% ipython --no-banner

In [1]: import numpy as np

In [2]: np.set_printoptions(precision=2, suppress=True, linewidth=160, floatmode="fixed")

In [3]: rnd = lambda a: np.round(a, 2) + 0

In [4]: M = np.loadtxt("w.csv", delimiter=",")

In [5]: rnd(M)
Out[5]: 
array([[ 0.77, -0.17,  0.35, -0.06, -0.44, -0.28,  0.31, -0.99,  0.49, -0.29,  0.00],
       [-0.17, -0.06,  0.01,  0.07, -0.65, -0.36, -0.38, -0.54,  0.22,  0.03,  0.52],
       [ 0.35,  0.01, -0.21,  0.30, -0.54,  0.75, -1.11,  0.23,  0.63, -0.04, -0.15],
       [-0.06,  0.07,  0.30, -0.53,  1.15,  0.24, -0.32,  0.12, -0.19, -0.06, -0.09],
       [-0.44, -0.65, -0.54,  1.15, -0.09,  0.43,  0.54,  0.35,  0.04,  0.06,  0.30],
       [-0.28, -0.36,  0.75,  0.24,  0.43,  0.97, -0.58, -0.35,  0.10,  0.07, -0.13],
       [ 0.31, -0.38, -1.11, -0.32,  0.54, -0.58, -0.93, -0.10,  0.17,  0.04,  0.41],
       [-0.99, -0.54,  0.23,  0.12,  0.35, -0.35, -0.10, -0.86, -0.17, -0.21,  0.62],
       [ 0.49,  0.22,  0.63, -0.19,  0.04,  0.10,  0.17, -0.17, -0.01,  0.51,  0.31],
       [-0.29,  0.03, -0.04, -0.06,  0.06,  0.07,  0.04, -0.21,  0.51, -1.52, -0.67],
       [ 0.00,  0.52, -0.15, -0.09,  0.30, -0.13,  0.41,  0.62,  0.31, -0.67,  0.47]])

In [6]: # null space of dimension 3

In [7]: theta = np.radians(30)

In [8]: r_ = np.eye(11)

In [9]: r_[7, 7] = r_[3, 3] = np.cos(theta)

In [10]: r_[7, 3], r_[3, 7] = -np.sin(theta), np.sin(theta)

In [11]: rnd(r_)
Out[11]: 
array([[ 1.00,  0.00,  0.00,  0.00,  0.00,  0.00,  0.00,  0.00,  0.00,  0.00,  0.00],
       [ 0.00,  1.00,  0.00,  0.00,  0.00,  0.00,  0.00,  0.00,  0.00,  0.00,  0.00],
       [ 0.00,  0.00,  1.00,  0.00,  0.00,  0.00,  0.00,  0.00,  0.00,  0.00,  0.00],
       [ 0.00,  0.00,  0.00,  0.87,  0.00,  0.00,  0.00,  0.50,  0.00,  0.00,  0.00],
       [ 0.00,  0.00,  0.00,  0.00,  1.00,  0.00,  0.00,  0.00,  0.00,  0.00,  0.00],
       [ 0.00,  0.00,  0.00,  0.00,  0.00,  1.00,  0.00,  0.00,  0.00,  0.00,  0.00],
       [ 0.00,  0.00,  0.00,  0.00,  0.00,  0.00,  1.00,  0.00,  0.00,  0.00,  0.00],
       [ 0.00,  0.00,  0.00, -0.50,  0.00,  0.00,  0.00,  0.87,  0.00,  0.00,  0.00],
       [ 0.00,  0.00,  0.00,  0.00,  0.00,  0.00,  0.00,  0.00,  1.00,  0.00,  0.00],
       [ 0.00,  0.00,  0.00,  0.00,  0.00,  0.00,  0.00,  0.00,  0.00,  1.00,  0.00],
       [ 0.00,  0.00,  0.00,  0.00,  0.00,  0.00,  0.00,  0.00,  0.00,  0.00,  1.00]])

In [12]: other = M @ r_.T

In [13]: rnd(np.abs(other - M).max(axis=0))
Out[13]: array([0.00, 0.00, 0.00, 0.48, 0.00, 0.00, 0.00, 0.62, 0.00, 0.00, 0.00])

In [14]: rnd(np.linalg.svd(M, compute_uv=False)), rnd(np.linalg.svd(other, compute_uv=False))
Out[14]: 
(array([2.00, 2.00, 2.00, 2.00, 2.00, 2.00, 1.00, 1.00, 0.00, 0.00, 0.00]),
 array([2.00, 2.00, 2.00, 2.00, 2.00, 2.00, 1.00, 1.00, 0.00, 0.00, 0.00]))
